% python3 -q
>>> import numpy as np
>>> import numpy.linalg as la
>>> np.set_printoptions(precision=3, suppress=True, linewidth=100, legacy="1.25")
>>> def rd(a):
...     return np.round(a, 3) + 0
... 
>>> m1 = np.loadtxt("sample2.csv", delimiter=",")
>>> m1
array([[ 0.4, -0.6,  1.6,  1.3, -1.1, -1. ],
       [ 1.1,  0.8, -0.1,  0.1, -1. , -1.4],
       [ 2.1,  0.1,  0.1, -1.2, -0.7,  0.9],
       [ 2.3,  1. ,  0.1,  0.8, -1.1, -1.4],
       [-0.8,  0.4,  2.3,  1.3, -0.1, -0.7]])
>>> m1.shape
(5, 6)
>>> rd(m1.mean(axis=0))
array([ 1.02,  0.34,  0.8 ,  0.46, -0.8 , -0.72])
>>> rd(m1.sum(axis=0))
array([ 5.1,  1.7,  4. ,  2.3, -4. , -3.6])
>>> rd(m1 - m1[0])
array([[ 0. ,  0. ,  0. ,  0. ,  0. ,  0. ],
       [ 0.7,  1.4, -1.7, -1.2,  0.1, -0.4],
       [ 1.7,  0.7, -1.5, -2.5,  0.4,  1.9],
       [ 1.9,  1.6, -1.5, -0.5,  0. , -0.4],
       [-1.2,  1. ,  0.7,  0. ,  1. ,  0.3]])
>>> rd(la.svd(m1, compute_uv=False))
array([4.284, 3.733, 1.883, 1.074, 0.62 ])
>>> M2 = m1 / la.norm(m1, axis=1, keepdims=True)
>>> G = M2 @ M2.T
>>> np.argwhere(np.triu(np.abs(G) > 0.95, 1))
array([], shape=(0, 2), dtype=int64)
>>> rd(np.degrees(np.arccos(np.clip(G[4, 2], -1, 1))))
117.267
>>> rd(la.norm(M2, axis=1))
array([1., 1., 1., 1., 1.])
>>> rd(G[4])
array([ 0.739,  0.066, -0.458,  0.101,  1.   ])
>>> (G - 2 * np.eye(5)).round(6).argmax(axis=1)
array([4, 3, 3, 1, 0])
>>> (np.abs(G) > 0.9).astype(int)
array([[1, 0, 0, 0, 0],
       [0, 1, 0, 1, 0],
       [0, 0, 1, 0, 0],
       [0, 1, 0, 1, 0],
       [0, 0, 0, 0, 1]])
>>> arr = np.load("w.npy")
>>> arr
array([[0, 0, 0, 0, 1, 0, 0, 0],
       [0, 0, 0, 1, 0, 0, 0, 0],
       [0, 0, 1, 0, 0, 0, 0, 0],
       [0, 0, 0, 0, 0, 0, 0, 1],
       [0, 0, 0, 0, 0, 0, 1, 0],
       [0, 1, 0, 0, 0, 0, 0, 0],
       [1, 0, 0, 0, 0, 0, 0, 0],
       [0, 0, 0, 0, 0, 1, 0, 0]])
>>> # 3 groups of indices that never mix
>>> u = np.array([-2, 3, 0, -1, -2, 2, 3, 1])
>>> M2 = arr + np.outer(u, np.eye(8)[4])
>>> rd(la.det(M2) / la.det(arr)), rd(1 + la.solve(arr, u)[4])
(-1.0, -1.0)
>>> la.matrix_rank(M2 - arr)
1
>>> M2
array([[ 0.,  0.,  0.,  0., -1.,  0.,  0.,  0.],
       [ 0.,  0.,  0.,  1.,  3.,  0.,  0.,  0.],
       [ 0.,  0.,  1.,  0.,  0.,  0.,  0.,  0.],
       [ 0.,  0.,  0.,  0., -1.,  0.,  0.,  1.],
       [ 0.,  0.,  0.,  0., -2.,  0.,  1.,  0.],
       [ 0.,  1.,  0.,  0.,  2.,  0.,  0.,  0.],
       [ 1.,  0.,  0.,  0.,  3.,  0.,  0.,  0.],
       [ 0.,  0.,  0.,  0.,  1.,  1.,  0.,  0.]])
